$ ipython --no-banner

In [1]: import numpy as np

In [2]: from numpy import linalg as LA

In [3]: np.set_printoptions(precision=1, suppress=True, linewidth=100)

In [4]: K = np.array([[2.2, -0.4, 0.3, 0.7, 0.2],
   ...:     [-0.4, 1.8, -0.4, 0.0, -0.5],
   ...:     [0.3, -0.4, 2.0, 0.1, -0.7],
   ...:     [0.7, 0.0, 0.1, 1.6, -0.1],
   ...:     [0.2, -0.5, -0.7, -0.1, 2.5]])

In [5]: # equal to its transpose

In [6]: q = K.astype(float).copy()

In [7]: for j in range(5):
   ...:     q[:, j] -= q[:, :j] @ (q[:, :j].T @ q[:, j])
   ...:     q[:, j] /= LA.norm(q[:, j])
   ...: 

In [8]: np.round(q.T @ K, 1) + 0
Out[8]: 
array([[ 2.4, -0.8,  0.6,  1.1,  0.4],
       [ 0. ,  1.8, -0.5,  0.3, -0.9],
       [ 0. ,  0. ,  2. ,  0.1, -1.7],
       [ 0. ,  0. ,  0. ,  1.3, -0.2],
       [ 0. ,  0. ,  0. ,  0. ,  1.7]])

In [9]: q, evecs = LA.qr(K[:, :1])[0], LA.qr(K[:, 1:])[0]

In [10]: s = LA.svd(q.T @ evecs, compute_uv=False)

In [11]: np.round(LA.norm(q @ q.T - evecs @ evecs.T, 2), 1)
Out[11]: np.float64(1.0)

In [12]: (s > 0.9).sum()
Out[12]: np.int64(0)

In [13]: s
Out[13]: array([0.7])

In [14]: np.degrees(np.arccos(s.clip(0, 1)))
Out[14]: array([42.])

In [15]: ev, evecs = LA.eig(K)

In [16]: np.sort(LA.eigvals(K.T))
Out[16]: array([1. , 1.1, 2. , 3. , 3. ])

In [17]: np.sort(LA.eigvals(K @ K))
Out[17]: array([1. , 1.1, 4. , 8.9, 9.3])

In [18]: np.round(K @ evecs[:, 0] - ev[0] * evecs[:, 0], 1) + 0
Out[18]: array([0., 0., 0., 0., 0.])

In [19]: ev, evecs = LA.eigh(K)

In [20]: x0 = np.array([6, 4, 2, 6, 9])

In [21]: np.abs(K).sum(axis=1).max(), np.round(np.abs(ev).max(), 1)
Out[21]: (np.float64(4.0), np.float64(3.0))

In [22]: np.round(evecs * np.sqrt(ev) @ evecs.T, 1) + 0
Out[22]: 
array([[ 1.4, -0.1,  0.1,  0.3,  0.1],
       [-0.1,  1.3, -0.2,  0. , -0.2],
       [ 0.1, -0.2,  1.4,  0. , -0.3],
       [ 0.3,  0. ,  0. ,  1.2,  0. ],
       [ 0.1, -0.2, -0.3,  0. ,  1.5]])

In [23]: LA.eigvalsh(K[1:, 1:])
Out[23]: array([1. , 1.6, 2.3, 3. ])

In [24]: E = np.loadtxt("test1.csv", delimiter=",")

In [25]: E
Out[25]: 
array([[-1.1,  1. ,  0.1],
       [ 1.2,  6. ,  0.1],
       [ 1. , -5. ,  0.6],
       [ 0.4,  0. , -0.1]])

In [26]: # column 1 dominates

In [27]: x0 = np.array([3, 0, 1])

In [28]: E * x0
Out[28]: 
array([[-3.3,  0. ,  0.1],
       [ 3.6,  0. ,  0.1],
       [ 3. , -0. ,  0.6],
       [ 1.2,  0. , -0.1]])

In [29]: E @ x0
Out[29]: array([-3.2,  3.7,  3.6,  1.1])

In [30]: np.round(E @ np.ones(3), 1) + 0
Out[30]: array([ 0. ,  7.3, -3.4,  0.3])

In [31]: J = np.diag(np.array([0, 2, 3, -3, 2])) + 2 * np.eye(5, k=1) + 2 * np.eye(5, k=-1)

In [32]: J
Out[32]: 
array([[ 0.,  2.,  0.,  0.,  0.],
       [ 2.,  2.,  2.,  0.,  0.],
       [ 0.,  2.,  3.,  2.,  0.],
       [ 0.,  0.,  2., -3.,  2.],
       [ 0.,  0.,  0.,  2.,  2.]])

In [33]: # equal to its transpose

In [34]: x0 = np.array([2, 0, 2, 2, 1])

In [35]: h = np.maximum(J @ x0, 0)

In [36]: np.flatnonzero(h > 1e-9)
Out[36]: array([1, 2, 4])

In [37]: h
Out[37]: array([ 0.,  8., 10.,  0.,  6.])

In [38]: np.maximum(J @ x0, 0) - np.maximum(-J @ x0, 0)
Out[38]: array([ 0.,  8., 10.,  0.,  6.])

In [39]: J * (h > 1e-9)[:, None]
Out[39]: 
array([[ 0.,  0.,  0.,  0.,  0.],
       [ 2.,  2.,  2.,  0.,  0.],
       [ 0.,  2.,  3.,  2.,  0.],
       [ 0.,  0.,  0., -0.,  0.],
       [ 0.,  0.,  0.,  2.,  2.]])

In [40]: np.maximum(J @ (3 * x0), 0)
Out[40]: array([ 0., 24., 30.,  0., 18.])
